In [1]: import numpy as np

In [2]: import numpy.linalg as la

In [3]: np.set_printoptions(precision=2, suppress=True, linewidth=140)

In [4]: def tidy(a):
   ...:     return np.round(a, 2) + 0
   ...: 

In [5]: arr = np.load("mat.npy")

In [6]: print(arr)
[[  7.   0.   1.  -1.]
 [ 11.   6.  11.   0.]
 [-12.   0.  -6.   1.]
 [-12.   0. -12.   7.]]

In [7]: f = np.array([-5, -3, -2, -1])

In [8]: Y = arr + np.outer(f, np.eye(4)[3])

In [9]: print(Y)
[[  7.   0.   1.  -6.]
 [ 11.   6.  11.  -3.]
 [-12.   0.  -6.  -1.]
 [-12.   0. -12.   6.]]

In [10]: rng = np.random.default_rng(26310)

In [11]: z = rng.permutation(4)

In [12]: print(z)
[2 3 1 0]

In [13]: Y = arr[z][:, z]

In [14]: print(tidy(np.sort(np.abs(la.eigvals(Y)))))
[5. 6. 6. 7.]

In [15]: print(tidy(np.abs(la.eigvals(arr)).max()))
7.0

In [16]: print(tidy(la.matrix_power(arr, 3)))
[[ 343.    0.  127. -127.]
 [ 341.  216.  341.    0.]
 [-468.    0. -252.  127.]
 [-468.    0. -468.  343.]]

In [17]: print(tidy(la.det(arr)))
-1260.0

In [18]: print((arr + arr.T) / 2)
[[ 7.   5.5 -5.5 -6.5]
 [ 5.5  6.   5.5  0. ]
 [-5.5  5.5 -6.  -5.5]
 [-6.5  0.  -5.5  7. ]]

In [19]: print(np.trace(arr))
14.0

In [20]: print(np.allclose(arr @ arr.T, arr.T @ arr))
False

In [21]: print(arr @ arr)
[[ 49.   0.  13. -13.]
 [ 11.  36.  11.   0.]
 [-24.   0.  12.  13.]
 [-24.   0. -24.  49.]]

In [22]: print(np.allclose(arr, arr.T))
False

In [23]: evals, V = la.eig(arr)

In [24]: print(tidy(evals))
[ 6.  7. -5.  6.]

In [25]: print(arr @ V[:, 0] - evals[0] * V[:, 0])
[0. 0. 0. 0.]

In [26]: K = np.load("out16.npy")

In [27]: print(K)
[[110  97  46  29  67]
 [ 97  94  49  27  53]
 [ 46  49  89  69  81]
 [ 29  27  69  58  70]
 [ 67  53  81  70 102]]

In [28]: print(tidy(la.norm(K, 2) / la.norm(K)))
0.95

In [29]: print(la.cond(K) > 100)
True

In [30]: print(np.argsort(-la.norm(K, axis=0).round(6), kind="stable")[:3])
[4 0 1]

In [31]: evals, V = la.eigh(K)

In [32]: vec = np.array([3, 3, 2, 0, 2])

In [33]: print(tidy(V * np.abs(evals) @ V.T))
[[110.  97.  46.  29.  67.]
 [ 97.  94.  49.  27.  53.]
 [ 46.  49.  89.  69.  81.]
 [ 29.  27.  69.  58.  70.]
 [ 67.  53.  81.  70. 102.]]

In [34]: print(tidy(V * np.maximum(evals, 0) @ V.T))
[[110.  97.  46.  29.  67.]
 [ 97.  94.  49.  27.  53.]
 [ 46.  49.  89.  69.  81.]
 [ 29.  27.  69.  58.  70.]
 [ 67.  53.  81.  70. 102.]]

In [35]: print(tidy(la.det(K)))
0.0

In [36]: print(tidy(np.sort(np.abs(la.eigvals(K)))))
[  0.     0.    18.36 103.61 331.04]

In [37]: print(np.allclose(K, K.T))
True

In [38]: U, sv, VT = la.svd(K)

In [39]: V = VT[:(sv > 1e-8).sum()]

In [40]: vec = K[3] + -1 * K[2] + rng.integers(2) * np.eye(5)[1]

In [41]: print(vec)
[-17. -22. -20. -11. -11.]

In [42]: print(np.allclose(V.T @ V @ vec, vec))
True

In [43]: print(tidy(la.norm(vec - V.T @ V @ vec)))
0.0

In [44]: m1 = np.loadtxt("x.csv", delimiter=",")

In [45]: print(m1)
[[-1.64 -2.21 -2.16 -3.05 -1.52 -2.08 -3.53 -0.09]
 [-2.26 -3.38 -3.23 -4.58 -2.21 -3.29 -5.4   0.2 ]
 [-0.01  0.08 -0.19 -0.11 -0.09 -0.23 -0.2  -0.11]
 [-1.09 -1.35 -1.37 -1.86 -0.92 -1.48 -2.47 -0.05]
 [-2.22 -3.31 -3.35 -4.34 -2.35 -3.44 -5.7   0.02]
 [ 2.16  3.19  3.13  4.27  2.21  3.06  5.42  0.03]
 [-1.68 -2.31 -2.47 -3.2  -1.6  -2.37 -3.99 -0.01]
 [ 4.31  6.34  6.48  8.45  4.32  6.54 10.52  0.07]
 [-0.99 -1.58 -1.5  -1.85 -1.22 -1.33 -2.36 -0.06]
 [ 1.4   2.39  2.38  3.19  1.59  2.5   3.72  0.03]
 [ 0.44  0.56  0.78  0.48  0.52  0.69  0.94 -0.09]
 [-2.96 -4.32 -4.59 -6.   -2.97 -4.41 -7.57  0.06]
 [-2.36 -3.51 -3.61 -4.66 -2.53 -3.53 -5.96 -0.02]
 [ 1.23  1.97  1.94  2.55  1.32  1.85  3.1   0.07]
 [ 2.29  3.43  3.43  4.81  2.49  3.6   5.73  0.04]
 [-0.69 -0.89 -0.83 -1.19 -0.56 -0.91 -1.43  0.04]
 [-0.38 -0.57 -0.66 -0.82 -0.44 -0.68 -1.25 -0.01]
 [-0.85 -1.3  -1.2  -1.81 -0.92 -1.34 -2.22 -0.13]
 [-3.83 -5.84 -5.96 -7.94 -3.96 -5.84 -9.63  0.11]
 [ 2.49  3.93  3.95  5.29  2.66  3.83  6.46 -0.02]
 [-1.86 -3.16 -3.08 -4.05 -1.89 -3.04 -5.1  -0.16]
 [ 1.78  2.62  2.6   3.26  1.74  2.53  4.37  0.02]
 [-0.16 -0.04 -0.33 -0.21 -0.22 -0.22 -0.43 -0.08]
 [ 5.55  8.38  8.53 11.26  5.7   8.5  13.85  0.02]
 [ 0.54  0.79  0.88  0.95  0.64  0.83  1.58 -0.01]
 [ 0.75  0.92  1.    1.38  0.61  0.87  1.56 -0.04]
 [ 2.46  4.02  3.93  5.33  2.47  3.91  6.46  0.04]
 [ 2.73  4.13  4.07  5.46  2.54  4.12  6.94 -0.04]
 [ 1.3   1.86  1.95  2.9   1.51  1.81  3.47  0.07]
 [-2.19 -3.25 -3.33 -4.5  -1.99 -3.34 -5.3   0.16]]

In [46]: t3 = m1.reshape(30, 2, -1)

In [47]: print(np.swapaxes(t3, 1, 2)[26])
[[2.46 2.47]
 [4.02 3.91]
 [3.93 6.46]
 [5.33 0.04]]

In [48]: print(np.einsum("ihd,jhd->hij", t3, t3).shape)
(2, 30, 30)
